% ipython --no-banner

In [1]: import numpy as np

In [2]: np.set_printoptions(precision=2, suppress=True, linewidth=120)

In [3]: tidy = lambda a: np.round(a, 2) + 0

In [4]: A = np.load("sample10.npy")

In [5]: print(tidy(A))
[[0.21 0.14 0.07 0.07 0.21 0.   0.14 0.07 0.07]
 [0.23 0.31 0.   0.   0.08 0.08 0.23 0.08 0.  ]
 [0.   0.18 0.06 0.12 0.18 0.18 0.   0.18 0.12]
 [0.1  0.14 0.14 0.19 0.05 0.1  0.14 0.14 0.  ]
 [0.17 0.   0.11 0.   0.11 0.17 0.17 0.11 0.17]
 [0.   0.17 0.17 0.17 0.   0.33 0.17 0.   0.  ]
 [0.07 0.13 0.2  0.13 0.13 0.   0.07 0.07 0.2 ]
 [0.1  0.   0.3  0.1  0.   0.1  0.   0.3  0.1 ]
 [0.14 0.14 0.05 0.14 0.09 0.14 0.05 0.14 0.14]]

In [6]: print(tidy(A @ np.ones(9)))
[1. 1. 1. 1. 1. 1. 1. 1. 1.]

In [7]: print(tidy(np.linalg.matrix_power(A, 2)))
[[0.15 0.13 0.11 0.07 0.12 0.08 0.12 0.11 0.1 ]
 [0.16 0.17 0.11 0.07 0.11 0.07 0.14 0.09 0.08]
 [0.12 0.13 0.13 0.09 0.06 0.16 0.12 0.13 0.07]
 [0.1  0.14 0.14 0.11 0.09 0.11 0.11 0.13 0.07]
 [0.1  0.12 0.13 0.11 0.11 0.13 0.09 0.11 0.11]
 [0.07 0.18 0.12 0.13 0.07 0.17 0.13 0.08 0.05]
 [0.12 0.14 0.09 0.1  0.11 0.11 0.1  0.14 0.1 ]
 [0.07 0.11 0.15 0.12 0.09 0.14 0.05 0.18 0.09]
 [0.12 0.14 0.12 0.1  0.08 0.12 0.12 0.12 0.07]]

In [8]: print(tidy(np.linalg.matrix_power(A, 100)))
[[0.11 0.14 0.12 0.1  0.09 0.12 0.11 0.12 0.08]
 [0.11 0.14 0.12 0.1  0.09 0.12 0.11 0.12 0.08]
 [0.11 0.14 0.12 0.1  0.09 0.12 0.11 0.12 0.08]
 [0.11 0.14 0.12 0.1  0.09 0.12 0.11 0.12 0.08]
 [0.11 0.14 0.12 0.1  0.09 0.12 0.11 0.12 0.08]
 [0.11 0.14 0.12 0.1  0.09 0.12 0.11 0.12 0.08]
 [0.11 0.14 0.12 0.1  0.09 0.12 0.11 0.12 0.08]
 [0.11 0.14 0.12 0.1  0.09 0.12 0.11 0.12 0.08]
 [0.11 0.14 0.12 0.1  0.09 0.12 0.11 0.12 0.08]]

In [9]: pr = np.eye(9)[7]

In [10]: for _ in range(7):
    ...:     pr = pr @ A
    ...:     print(pr.round(2))
    ...: 
[0.1 0.  0.3 0.1 0.  0.1 0.  0.3 0.1]
[0.07 0.11 0.15 0.12 0.09 0.14 0.05 0.18 0.09]
[0.1  0.13 0.13 0.11 0.08 0.14 0.1  0.14 0.08]
[0.11 0.14 0.13 0.1  0.09 0.13 0.11 0.12 0.08]
[0.11 0.14 0.12 0.1  0.09 0.12 0.11 0.12 0.08]
[0.11 0.14 0.12 0.1  0.09 0.12 0.11 0.12 0.08]
[0.11 0.14 0.12 0.1  0.09 0.12 0.11 0.12 0.08]

In [11]: vec = np.array([-2, 2, -2, 1, -3, -2, -2, -1, -2])

In [12]: target = A @ vec

In [13]: print(tidy(target))
[-1.36 -0.77 -0.94 -0.76 -2.   -0.83 -1.13 -1.4  -1.  ]

In [14]: print(tidy(np.linalg.solve(A, -3 * target)))
[ 6. -6.  6. -3.  9.  6.  6.  3.  6.]

In [15]: print(tidy(np.linalg.solve(A.T, A[3])))
[0. 0. 0. 1. 0. 0. 0. 0. 0.]
